% ipython --no-banner

In [1]: import numpy as np

In [2]: np.set_printoptions(precision=2, suppress=True, linewidth=200)

In [3]: tidy = lambda a: np.round(a, 2) + 0

In [4]: A = np.array([[2, 3, 0, 0], [1, 0, 0, 0], [0, 0, 2, 3], [0, 0, 1, 0]])

In [5]: ev, evecs = np.linalg.eig(A)

In [6]: tidy(np.sort(np.linalg.eigvals(A @ A)))
Out[6]: array([1., 1., 9., 9.])

In [7]: tidy(ev)
Out[7]: array([ 3., -1.,  3., -1.])

In [8]: M = np.load("mat.npy")

In [9]: M
Out[9]: 
array([[ 2,  0,  0,  0],
       [ 1, -3,  0,  0],
       [ 3,  1,  0,  0],
       [ 2, -3,  3, -1]])

In [10]: rng = np.random.default_rng(615943)

In [11]: M2 = M + rng.integers(-2, 3, (4, 3)) @ rng.integers(-2, 3, (3, 4))

In [12]: M2
Out[12]: 
array([[ 5,  1, -3, -4],
       [ 6,  1,  0, -4],
       [ 5, -4, -5, -4],
       [-3, -7,  3,  3]])

In [13]: np.linalg.matrix_rank(M2 - M, tol=1e-8)
Out[13]: np.int64(3)

In [14]: M2 - M
Out[14]: 
array([[ 3,  1, -3, -4],
       [ 5,  4,  0, -4],
       [ 2, -5, -5, -4],
       [-5, -4,  0,  4]])

In [15]: np.argsort(-np.linalg.norm(M2, axis=0).round(6), kind="stable")[:3]
Out[15]: array([0, 1, 3])

In [16]: np.linalg.matrix_rank(M2, rtol=0.1)
Out[16]: np.int64(3)

In [17]: M2 = M / np.linalg.norm(M, axis=1, keepdims=True)

In [18]: C2 = M2 @ M2.T

In [19]: tidy(np.linalg.norm(M2, axis=1))
Out[19]: array([1., 1., 1., 1.])

In [20]: lab = rng.permutation(4)

In [21]: lab
Out[21]: array([3, 2, 0, 1])

In [22]: M2 = M[lab][:, lab]

In [23]: np.allclose(M2, M)
Out[23]: False

In [24]: M2
Out[24]: 
array([[-1,  3,  2, -3],
       [ 0,  0,  3,  1],
       [ 0,  0,  2,  0],
       [ 0,  0,  1, -3]])

In [25]: W0 = np.load("run18.npy")

In [26]: W0
Out[26]: 
array([[ 5, -2],
       [-1, -8]])

In [27]: M2 = np.linalg.inv(W0)

In [28]: tidy(np.linalg.det(W0) * M2)
Out[28]: 
array([[-8.,  2.],
       [ 1.,  5.]])

In [29]: (np.abs(M2) > 1e-9).astype(int)
Out[29]: 
array([[1, 1],
       [1, 1]])

In [30]: W0 @ M2
Out[30]: 
array([[1., 0.],
       [0., 1.]])

In [31]: np.allclose(M2, W0.T)
Out[31]: False

In [32]: tidy(np.linalg.cond(W0))
Out[32]: np.float64(1.62)

In [33]: tidy(np.linalg.inv(M2))
Out[33]: 
array([[ 5., -2.],
       [-1., -8.]])

In [34]: x0 = np.array([0, 5])

In [35]: y = W0 @ x0

In [36]: coef, lr = np.zeros(2), 1 / np.linalg.norm(W0, 2) ** 2

In [37]: for i in range(60):
    ...:     coef -= lr * W0.T @ (W0 @ coef - y)
    ...:     if i % 10 == 0: print(i, round(np.linalg.norm(W0 @ coef - y), 2))
    ...: 
0 0.75
10 0.01
20 0.0
30 0.0
40 0.0
50 0.0

In [38]: tidy(np.linalg.cond(W0))
Out[38]: np.float64(1.62)

In [39]: tidy(coef)
Out[39]: array([0., 5.])

In [40]: tidy(np.linalg.det(2 * W0)), tidy(np.linalg.det(W0))
Out[40]: (np.float64(-168.0), np.float64(-42.0))

In [41]: tidy(np.linalg.eigvals(W0).sum().real)
Out[41]: np.float64(-3.0)

In [42]: np.einsum("ii->", W0)
Out[42]: np.int64(-3)

In [43]: np.einsum("ij,ji->", W0, W0)
Out[43]: np.int64(93)

In [44]: def softmax(z):
    ...:     e = np.exp(z - z.max(axis=-1, keepdims=True))
    ...:     return e / e.sum(axis=-1, keepdims=True)
    ...: 

In [45]: tidy(softmax(W0[1] + 2))
Out[45]: array([1., 0.])

In [46]: tidy(softmax(10 * W0[1]))
Out[46]: array([1., 0.])

In [47]: tidy(softmax(W0[1]))
Out[47]: array([1., 0.])

In [48]: att = W0 @ W0.T / np.sqrt(2)

In [49]: tidy(softmax(att))
Out[49]: 
array([[1., 0.],
       [0., 1.]])

In [50]: tidy(softmax(att)[1] @ W0)
Out[50]: array([-1., -8.])

In [51]: M2 = np.array([[1], [1]])

In [52]: K = np.block([[np.zeros((2, 2)), M2], [M2.T, np.zeros((1, 1))]])

In [53]: K
Out[53]: 
array([[0., 0., 1.],
       [0., 0., 1.],
       [1., 1., 0.]])

In [54]: r = np.linalg.matrix_rank(K)

In [55]: r
Out[55]: np.int64(2)

In [56]: N = np.linalg.svd(K)[2][r:].T

In [57]: [int(np.linalg.matrix_rank(np.delete(K, i, axis=0))) for i in range(3)]
Out[57]: [2, 2, 1]

In [58]: np.linalg.matrix_rank(K.T @ K), np.linalg.matrix_rank(K @ K.T)
Out[58]: (np.int64(2), np.int64(2))

In [59]: [int(np.linalg.matrix_rank(K[:i])) for i in range(1, len(K) + 1)]
Out[59]: [1, 1, 2]

In [60]: N.shape
Out[60]: (3, 1)

In [61]: np.allclose(K @ N, 0)
Out[61]: True

In [62]: tidy(N @ N.T)
Out[62]: 
array([[ 0.5, -0.5,  0. ],
       [-0.5,  0.5,  0. ],
       [ 0. ,  0. ,  0. ]])

In [63]: N[:, 0] / N[np.abs(N[:, 0]).round(6).argmax(), 0]
Out[63]: array([ 1., -1.,  0.])

In [64]: mat = np.array([[1, 0, 0, 0, 0, 0],
    ...:     [5, 2, 0, 0, 0, 0],
    ...:     [-1, 2, 0, 0, 0, 0],
    ...:     [0, 0, 1, 0, 0, 0],
    ...:     [0, 0, 5, 2, 0, 0],
    ...:     [0, 0, -1, 2, 0, 0],
    ...:     [0, 0, 0, 0, 1, 0],
    ...:     [0, 0, 0, 0, 5, 2],
    ...:     [0, 0, 0, 0, -1, 2]])

In [65]: mat
Out[65]: 
array([[ 1,  0,  0,  0,  0,  0],
       [ 5,  2,  0,  0,  0,  0],
       [-1,  2,  0,  0,  0,  0],
       [ 0,  0,  1,  0,  0,  0],
       [ 0,  0,  5,  2,  0,  0],
       [ 0,  0, -1,  2,  0,  0],
       [ 0,  0,  0,  0,  1,  0],
       [ 0,  0,  0,  0,  5,  2],
       [ 0,  0,  0,  0, -1,  2]])

In [66]: x0 = np.array([1, -1, -1, 2, 1, -2])

In [67]: h = np.maximum(mat @ x0, 0)

In [68]: h
Out[68]: array([1, 3, 0, 0, 0, 5, 1, 1, 0])

In [69]: tidy(np.tanh(mat @ x0))
Out[69]: array([ 0.76,  1.  , -1.  , -0.76, -0.76,  1.  ,  0.76,  0.76, -1.  ])

In [70]: mat.T @ h
Out[70]: array([16,  6, -5, 10,  6,  2])

In [71]: mat * (h > 1e-9)[:, None]
Out[71]: 
array([[ 1,  0,  0,  0,  0,  0],
       [ 5,  2,  0,  0,  0,  0],
       [ 0,  0,  0,  0,  0,  0],
       [ 0,  0,  0,  0,  0,  0],
       [ 0,  0,  0,  0,  0,  0],
       [ 0,  0, -1,  2,  0,  0],
       [ 0,  0,  0,  0,  1,  0],
       [ 0,  0,  0,  0,  5,  2],
       [ 0,  0,  0,  0,  0,  0]])

In [72]: M2 = mat + rng.integers(-2, 3, (9, 3)) @ rng.integers(-2, 3, (3, 6))

In [73]: M2
Out[73]: 
array([[ 5,  3, -5, -2,  0,  4],
       [ 4, -2,  3, -1, -4, -2],
       [-4,  2,  5, -3, -4, -6],
       [-2,  2,  5, -5, -5, -6],
       [-1, -1,  7,  1, -2, -2],
       [ 1,  0,  0, -3, -6, -2],
       [-3, -1,  4,  0,  0, -4],
       [-4, -3,  5,  2,  5, -2],
       [ 1, -5,  0,  1, -3,  4]])

In [74]: tidy(np.linalg.svd(M2 - mat, compute_uv=False))
Out[74]: array([19.21, 11.08,  7.77,  0.  ,  0.  ,  0.  ])

In [75]: M2 - mat
Out[75]: 
array([[ 4,  3, -5, -2,  0,  4],
       [-1, -4,  3, -1, -4, -2],
       [-3,  0,  5, -3, -4, -6],
       [-2,  2,  4, -5, -5, -6],
       [-1, -1,  2, -1, -2, -2],
       [ 1,  0,  1, -5, -6, -2],
       [-3, -1,  4,  0, -1, -4],
       [-4, -3,  5,  2,  0, -4],
       [ 1, -5,  0,  1, -2,  2]])

In [76]: np.abs(M2 - mat).sum(axis=1)
Out[76]: array([18, 15, 21, 24,  9, 15, 13, 18, 11])

In [77]: np.linalg.matrix_rank(M2 - mat, tol=1e-8)
Out[77]: np.int64(3)

In [78]: data = np.load("test1.npy")

In [79]: data
Out[79]: 
array([[0., 5., 2.],
       [5., 0., 0.],
       [2., 0., 0.]])

In [80]: np.allclose(data[:-1].T @ np.linalg.lstsq(data[:-1].T, data[-1])[0], data[-1])
Out[80]: True

In [81]: J = np.array([[1, 0], [5, 1]])

In [82]: lab = rng.permutation(2)

In [83]: M2 = J[:, lab] * rng.choice([-1, 1], 2)

In [84]: M2
Out[84]: 
array([[ 0, -1],
       [ 1, -5]])

In [85]: U, _, Vh = np.linalg.svd(J.T @ M2)

In [86]: lab
Out[86]: array([1, 0])

In [87]: tidy(U @ Vh)
Out[87]: 
array([[ 0., -1.],
       [ 1.,  0.]])

In [88]: tidy(np.linalg.lstsq(J, M2)[0])
Out[88]: 
array([[ 0., -1.],
       [ 1.,  0.]])

In [89]: tidy(np.sort(np.abs(np.linalg.eigvals(M2))))
Out[89]: array([0.21, 4.79])

In [90]: tidy(np.linalg.det(M2))
Out[90]: np.float64(1.0)

In [91]: (M2 - M2.T) / 2
Out[91]: 
array([[ 0., -1.],
       [ 1.,  0.]])

In [92]: np.trace(M2)
Out[92]: np.int64(-5)

In [93]: M2 @ M2
Out[93]: 
array([[-1,  5],
       [-5, 24]])

In [94]: tidy(np.abs(np.linalg.eigvals(M2)).max())
Out[94]: np.float64(4.79)

In [95]: M2 = J + rng.integers(-2, 3, (2, 1)) @ rng.integers(-2, 3, (1, 2))

In [96]: M2
Out[96]: 
array([[ 3,  4],
       [ 4, -1]])

In [97]: M2 - J
Out[97]: 
array([[ 2,  4],
       [-1, -2]])

In [98]: np.linalg.matrix_rank(M2 - J, tol=1e-8)
Out[98]: np.int64(1)

In [99]: np.abs(M2 - J).sum(axis=1)
Out[99]: array([6, 3])

In [100]: arr = np.load("a.npy")

In [101]: tidy(arr)
Out[101]: 
array([[-1.53,  1.21,  0.43, -0.04],
       [-0.55, -0.02, -1.92, -0.09],
       [ 1.15,  1.56, -0.33, -0.38],
       [ 0.16,  0.32, -0.14,  1.96]])

In [102]: lab = rng.permutation(4)

In [103]: lab
Out[103]: array([1, 2, 0, 3])

In [104]: M2 = arr[lab][:, lab]

In [105]: tidy(np.trace(M2))
Out[105]: np.float64(0.08)

In [106]: lab = rng.permutation(4)

In [107]: M2 = arr[:, lab] * rng.choice([-1, 1], 4)

In [108]: tidy(M2)
Out[108]: 
array([[-1.21, -0.43,  0.04, -1.53],
       [ 0.02,  1.92,  0.09, -0.55],
       [-1.56,  0.33,  0.38,  1.15],
       [-0.32,  0.14, -1.96,  0.16]])

In [109]: U, _, Vh = np.linalg.svd(arr.T @ M2)

In [110]: tidy(U @ Vh)
Out[110]: 
array([[ 0.,  0.,  0.,  1.],
       [-1.,  0.,  0.,  0.],
       [ 0., -1.,  0.,  0.],
       [ 0.,  0., -1.,  0.]])

In [111]: tidy(np.linalg.lstsq(arr, M2)[0])
Out[111]: 
array([[ 0.,  0.,  0.,  1.],
       [-1.,  0.,  0.,  0.],
       [ 0., -1.,  0.,  0.],
       [ 0.,  0., -1.,  0.]])
